% ipython --no-banner

In [1]: import numpy as np

In [2]: np.set_printoptions(precision=1, suppress=True, linewidth=100, legacy="1.25")

In [3]: F = np.loadtxt("m.csv", delimiter=",")

In [4]: F
Out[4]: 
array([[2., 1., 0., 0., 0., 0.],
       [2., 1., 0., 0., 0., 0.],
       [0., 0., 0., 0., 0., 0.],
       [0., 0., 2., 1., 0., 0.],
       [0., 0., 2., 1., 0., 0.],
       [0., 0., 0., 0., 0., 0.],
       [0., 0., 0., 0., 2., 1.],
       [0., 0., 0., 0., 2., 1.],
       [0., 0., 0., 0., 0., 0.]])

In [5]: f = np.array([8, -6])

In [6]: np.polyval(f, F[1])
Out[6]: array([10.,  2., -6., -6., -6., -6.])

In [7]: np.cross(F[1, :3], F[3, :3])
Out[7]: array([ 2., -4.,  0.])

In [8]: np.array([np.convolve(row, f, "same") for row in F])
Out[8]: 
array([[16., -4., -6.,  0.,  0.,  0.],
       [16., -4., -6.,  0.,  0.,  0.],
       [ 0.,  0.,  0.,  0.,  0.,  0.],
       [ 0.,  0., 16., -4., -6.,  0.],
       [ 0.,  0., 16., -4., -6.,  0.],
       [ 0.,  0.,  0.,  0.,  0.,  0.],
       [ 0.,  0.,  0.,  0., 16., -4.],
       [ 0.,  0.,  0.,  0., 16., -4.],
       [ 0.,  0.,  0.,  0.,  0.,  0.]])

In [9]: data = np.loadtxt("block14.csv", delimiter=",")

In [10]: data
Out[10]: 
array([[ 1., -1., -1.,  1., -1.,  1.,  1., -1.],
       [ 1., -1., -1.,  1.,  1., -1., -1.,  1.]])

In [11]: # column 2 repeats column 1

In [12]: theta = np.radians(72)

In [13]: R = np.eye(8)

In [14]: R[7, 7] = R[3, 3] = np.cos(theta)

In [15]: R[7, 3], R[3, 7] = -np.sin(theta), np.sin(theta)

In [16]: R
Out[16]: 
array([[ 1. ,  0. ,  0. ,  0. ,  0. ,  0. ,  0. ,  0. ],
       [ 0. ,  1. ,  0. ,  0. ,  0. ,  0. ,  0. ,  0. ],
       [ 0. ,  0. ,  1. ,  0. ,  0. ,  0. ,  0. ,  0. ],
       [ 0. ,  0. ,  0. ,  0.3,  0. ,  0. ,  0. ,  1. ],
       [ 0. ,  0. ,  0. ,  0. ,  1. ,  0. ,  0. ,  0. ],
       [ 0. ,  0. ,  0. ,  0. ,  0. ,  1. ,  0. ,  0. ],
       [ 0. ,  0. ,  0. ,  0. ,  0. ,  0. ,  1. ,  0. ],
       [ 0. ,  0. ,  0. , -1. ,  0. ,  0. ,  0. ,  0.3]])

In [17]: A2 = data @ R.T

In [18]: np.abs(A2 - data).max(axis=0)
Out[18]: array([0. , 0. , 0. , 1.6, 0. , 0. , 0. , 1.6])

In [19]: np.linalg.svd(data, compute_uv=False), np.linalg.svd(A2, compute_uv=False)
Out[19]: (array([2.8, 2.8]), array([2.8, 2.8]))

In [20]: def softmax(z):
    ...:     e = np.exp(z - z.max(axis=-1, keepdims=True))
    ...:     return e / e.sum(axis=-1, keepdims=True)
    ...: 

In [21]: softmax(data).sum(axis=1)
Out[21]: array([1., 1.])

In [22]: np.round(softmax(data[0]), 1) + 0
Out[22]: array([0.2, 0. , 0. , 0.2, 0. , 0.2, 0.2, 0. ])

In [23]: S = data @ data.T / np.sqrt(8)

In [24]: softmax(S).round(6).argmax(axis=1)
Out[24]: array([0, 1])

In [25]: softmax(S + np.triu(np.full(S.shape, -np.inf), 1))
Out[25]: 
array([[1. , 0. ],
       [0.1, 0.9]])

In [26]: data.sum(axis=1)
Out[26]: array([0., 0.])

In [27]: np.linalg.rank(data)
---------------------------------------------------------------------------
AttributeError                            Traceback (most recent call last)
Cell In[27], line 1
----> 1 np.linalg.rank(data)

AttributeError: module 'numpy.linalg' has no attribute 'rank'

In [28]: data[:, 8]
---------------------------------------------------------------------------
IndexError                                Traceback (most recent call last)
Cell In[28], line 1
----> 1 data[:, 8]

IndexError: index 8 is out of bounds for axis 1 with size 8

In [29]: data.mean(axis=0)
Out[29]: array([ 1., -1., -1.,  1.,  0.,  0.,  0.,  0.])

In [30]: E = np.array([[0, 0, 0, 1, 0],
    ...:     [0, 0, 1, 0, 0],
    ...:     [0, 1, 0, 1, 1],
    ...:     [1, 0, 1, 0, 1],
    ...:     [0, 0, 1, 1, 0]])

In [31]: blk = np.stack([data, -3 * data, data[::-1]])

In [32]: (blk @ data.T).shape
Out[32]: (3, 2, 2)

In [33]: np.linalg.matrix_rank(blk)
Out[33]: array([2, 2, 2])

In [34]: blk.sum(axis=0)
Out[34]: 
array([[-1.,  1.,  1., -1.,  3., -3., -3.,  3.],
       [-1.,  1.,  1., -1., -3.,  3.,  3., -3.]])

In [35]: np.linalg.matrix_rank(blk.reshape(3, -1))
Out[35]: 2

In [36]: M = np.load("dump.npy")

In [37]: M
Out[37]: 
array([[3, 8, 6, 0],
       [3, 8, 6, 0],
       [0, 0, 0, 6],
       [4, 5, 1, 1]])

In [38]: # null space of dimension 1

In [39]: A2 = M[0, 0] * M[1:] - np.outer(M[1:, 0], M[0])

In [40]: A2
Out[40]: 
array([[  0,   0,   0,   0],
       [  0,   0,   0,  18],
       [  0, -17, -21,   3]])

In [41]: np.flatnonzero(~A2.round(6).any(axis=1))
Out[41]: array([0])

In [42]: M[:, 0] / M[0, 0]
Out[42]: array([1. , 1. , 0. , 1.3])

In [43]: np.abs(np.diag(np.linalg.qr(A2)[1])) > 1e-9
Out[43]: array([False,  True, False])

In [44]: np.linalg.lstsq(A2[:-1].T, A2[-1])[2]
Out[44]: 1

In [45]: np.round(A2 @ np.linalg.pinv(A2) @ A2, 1) + 0
Out[45]: 
array([[  0.,   0.,   0.,   0.],
       [  0.,   0.,   0.,  18.],
       [  0., -17., -21.,   3.]])

In [46]: W0 = np.array([[0, 0, 1, 3, 2], [2, 3, 3, 0, 1], [0, 2, 2, 3, 0]])

In [47]: W0[0] = W0[2]

In [48]: W0
Out[48]: 
array([[0, 2, 2, 3, 0],
       [2, 3, 3, 0, 1],
       [0, 2, 2, 3, 0]])

In [49]: # column 2 repeats column 1

In [50]: np.argsort(-np.linalg.norm(W0, axis=0).round(6), kind="stable")[:3]
Out[50]: array([3, 1, 2])

In [51]: round(float(np.linalg.norm(W0, 2) / np.linalg.norm(W0)), 1)
Out[51]: 0.9

In [52]: [round(float(x), 1) for x in np.linalg.svd(W0, compute_uv=False)[:3]]
Out[52]: [6.8, 3.3, 0.0]

In [53]: x0 = np.array([3, -4, 4, 1, 4])

In [54]: h = np.maximum(W0 @ x0, 0)

In [55]: W0 * (h > 1e-9)[:, None]
Out[55]: 
array([[0, 2, 2, 3, 0],
       [2, 3, 3, 0, 1],
       [0, 2, 2, 3, 0]])

In [56]: np.tanh(W0 @ x0)
Out[56]: array([1., 1., 1.])

In [57]: np.maximum(W0 @ (3 * x0), 0)
Out[57]: array([ 9, 30,  9])

In [58]: W0.T @ h
Out[58]: array([20, 42, 42, 18, 10])

In [59]: rk = np.linalg.matrix_rank(W0)

In [60]: rk
Out[60]: 2

In [61]: N = np.linalg.svd(W0)[2][rk:].T

In [62]: N.shape
Out[62]: (5, 3)

In [63]: [int(np.linalg.matrix_rank(np.delete(W0, i, axis=0))) for i in range(3)]
Out[63]: [2, 1, 2]

In [64]: N @ N.T
Out[64]: 
array([[ 0.7, -0.2, -0.2,  0.3, -0.1],
       [-0.2,  0.6, -0.4, -0.1, -0.1],
       [-0.2, -0.4,  0.6, -0.1, -0.1],
       [ 0.3, -0.1, -0.1,  0.2,  0.1],
       [-0.1, -0.1, -0.1,  0.1,  0.9]])

In [65]: np.round(W0 @ N, 1) + 0
Out[65]: 
array([[0., 0., 0.],
       [0., 0., 0.],
       [0., 0., 0.]])

In [66]: np.linalg.matrix_rank(W0.T @ W0), np.linalg.matrix_rank(W0 @ W0.T)
Out[66]: (2, 2)

In [67]: np.allclose(W0 @ N, 0)
Out[67]: True

In [68]: [int(np.linalg.matrix_rank(W0[:, :j + 1])) for j in range(5)]
Out[68]: [1, 2, 2, 2, 2]

In [69]: left, s, Vt = np.linalg.svd(W0)

In [70]: s.round(1) + 0
Out[70]: array([6.8, 3.3, 0. ])

In [71]: A2 = left[:, :2] @ np.diag(s[:2]) @ Vt[:2]

In [72]: round(float(np.linalg.norm(W0 - A2, 2)), 1), round(float(s[2]), 1)
Out[72]: (0.0, 0.0)

In [73]: round(np.linalg.norm(W0 - A2) / np.linalg.norm(W0), 1)
Out[73]: 0.0

In [74]: np.linalg.matrix_rank(A2)
Out[74]: 2

In [75]: K = np.array([[0, -1, 0, -6], [1, 0, 1, 1], [0, -1, 0, 1], [6, -1, -1, 0]])

In [76]: K
Out[76]: 
array([[ 0, -1,  0, -6],
       [ 1,  0,  1,  1],
       [ 0, -1,  0,  1],
       [ 6, -1, -1,  0]])

In [77]: # skew-symmetric

In [78]: np.einsum("ii->", K)
Out[78]: 0

In [79]: np.einsum("ij,ji->", K, K)
Out[79]: -80

In [80]: np.linalg.eigvals(K)
Out[80]: array([ 0.+6.2j,  0.-6.2j, -0.+1.1j, -0.-1.1j])

In [81]: np.kron(np.eye(2, dtype=int), K)
Out[81]: 
array([[ 0, -1,  0, -6,  0,  0,  0,  0],
       [ 1,  0,  1,  1,  0,  0,  0,  0],
       [ 0, -1,  0,  1,  0,  0,  0,  0],
       [ 6, -1, -1,  0,  0,  0,  0,  0],
       [ 0,  0,  0,  0,  0, -1,  0, -6],
       [ 0,  0,  0,  0,  1,  0,  1,  1],
       [ 0,  0,  0,  0,  0, -1,  0,  1],
       [ 0,  0,  0,  0,  6, -1, -1,  0]])

In [82]: round(np.linalg.det(K[::-1]), 1)
Out[82]: 49.0

In [83]: round(np.linalg.eigvals(K).sum().real, 1)
Out[83]: 0.0

In [84]: feats = np.load("mat.npy")

In [85]: feats
Out[85]: 
array([[-1.3,  0.1, -1.5,  4.4],
       [-0.5, -0.9,  0.1,  2.1],
       [-0.6,  0.7, -1.2,  2.1],
       [-2.1,  0.9, -1.3,  6. ],
       [ 0. ,  0.6,  1.2,  0.3],
       [-2. ,  0.6, -0.1,  6.3],
       [-0.5,  1.6, -0.9,  1.2],
       [-1.8,  1. ,  0.3,  4.7],
       [-0.1,  0.9,  0.3,  0.6],
       [-0.8, -0.8, -0.3,  2.4]])

In [86]: cen = feats - feats.mean(axis=0)

In [87]: left, s, Vt = np.linalg.svd(cen, full_matrices=False)

In [88]: np.linalg.matrix_rank(cen)
Out[88]: 4

In [89]: np.round(cen.mean(axis=0), 1) + 0
Out[89]: array([0., 0., 0., 0.])

In [90]: s
Out[90]: array([7. , 2.5, 2.3, 0.3])

In [91]: np.round(s ** 2 / (s ** 2).sum(), 1) + 0
Out[91]: array([0.8, 0.1, 0.1, 0. ])

In [92]: cen = feats - feats.mean(axis=0)

In [93]: V = np.linalg.svd(cen)[2][:3]

In [94]: A2 = cen - cen @ V.T @ V

In [95]: round(np.linalg.norm(A2) / np.linalg.norm(cen), 1)
Out[95]: 0.0

In [96]: np.diag(V.T @ V)
Out[96]: array([0.1, 1. , 1. , 0.9])

In [97]: x0 = np.array([-3, 2, 1, -1])

In [98]: y = feats @ x0

In [99]: y
Out[99]: array([-1.8, -2.3, -0.1,  0.8,  2.1,  0.8,  2.6,  3. ,  1.8, -1.9])

In [100]: np.linalg.lstsq(feats, y)[0]
Out[100]: array([-3.,  2.,  1., -1.])

In [101]: np.linalg.solve(feats.T @ feats, feats.T @ y)
Out[101]: array([-3.,  2.,  1., -1.])

In [102]: rng = np.random.default_rng(5846)

In [103]: y = y + 0.1 * rng.normal(size=10)

In [104]: y
Out[104]: array([-1.8, -2.4, -0.1,  0.6,  2.2,  0.9,  2.8,  3.1,  1.8, -1.8])

In [105]: beta, *_ = np.linalg.lstsq(feats, y)

In [106]: [round(float(np.linalg.norm(np.linalg.solve(feats.T @ feats + lam * np.eye(4), feats.T @ y))), 2) for lam in (0, 1, 10, 100)]
Out[106]: [3.95, 2.16, 0.92, 0.15]

In [107]: np.round(feats.T @ (y - feats @ beta), 1) + 0
Out[107]: array([0., 0., 0., 0.])

In [108]: beta.round()
Out[108]: array([-3.,  2.,  1., -1.])

In [109]: np.round(np.linalg.norm(y - feats @ beta), 1)
Out[109]: 0.3

In [110]: basis = feats[[4, 0]].astype(float)

In [111]: for _ in range(4):
     ...:     labels = np.linalg.norm(feats[:, None] - basis, axis=-1).argmin(axis=1)
     ...:     basis = np.array([feats[labels == j].mean(axis=0) for j in range(2)])
     ...: 

In [112]: labels
Out[112]: array([1, 0, 0, 1, 0, 1, 0, 1, 0, 0])

In [113]: np.abs(basis[1] - basis[0]).argmax()
Out[113]: 3

In [114]: basis
Out[114]: 
array([[-0.4,  0.3, -0.1,  1.4],
       [-1.8,  0.7, -0.7,  5.3]])

In [115]: C2 = np.cov(feats, rowvar=False)

In [116]: C2
Out[116]: 
array([[ 0.6, -0.1,  0.3, -1.7],
       [-0.1,  0.6, -0.1,  0.1],
       [ 0.3, -0.1,  0.8, -0.8],
       [-1.7,  0.1, -0.8,  4.8]])

In [117]: np.round(np.corrcoef(feats[:, 3], feats[:, 1])[0, 1], 1)
Out[117]: 0.0

In [118]: np.round(np.linalg.eigvalsh(C2)[::-1], 1) + 0
Out[118]: array([5.5, 0.7, 0.6, 0. ])

In [119]: np.argsort(-feats.std(axis=0).round(6), kind="stable")
Out[119]: array([3, 2, 1, 0])

In [120]: C2.shape
Out[120]: (4, 4)

In [121]: mat = np.array([[2, 2, 3], [-2, -3, 1], [-2, -3, -3]]) * (rng.random((3, 3)) < 0.3)

In [122]: mat
Out[122]: 
array([[ 2,  0,  0],
       [ 0, -3,  1],
       [ 0, -3,  0]])

In [123]: f = np.array([0, -1, 1])

In [124]: np.correlate(mat[1], mat[0], "full")
Out[124]: array([ 0,  0,  0, -6,  2])

In [125]: np.cross(mat[1, :3], mat[0, :3])
Out[125]: array([0, 2, 6])

In [126]: np.array([np.convolve(row, f, "same") for row in mat])
Out[126]: 
array([[-2,  2,  0],
       [ 0,  3, -4],
       [ 0,  3, -3]])
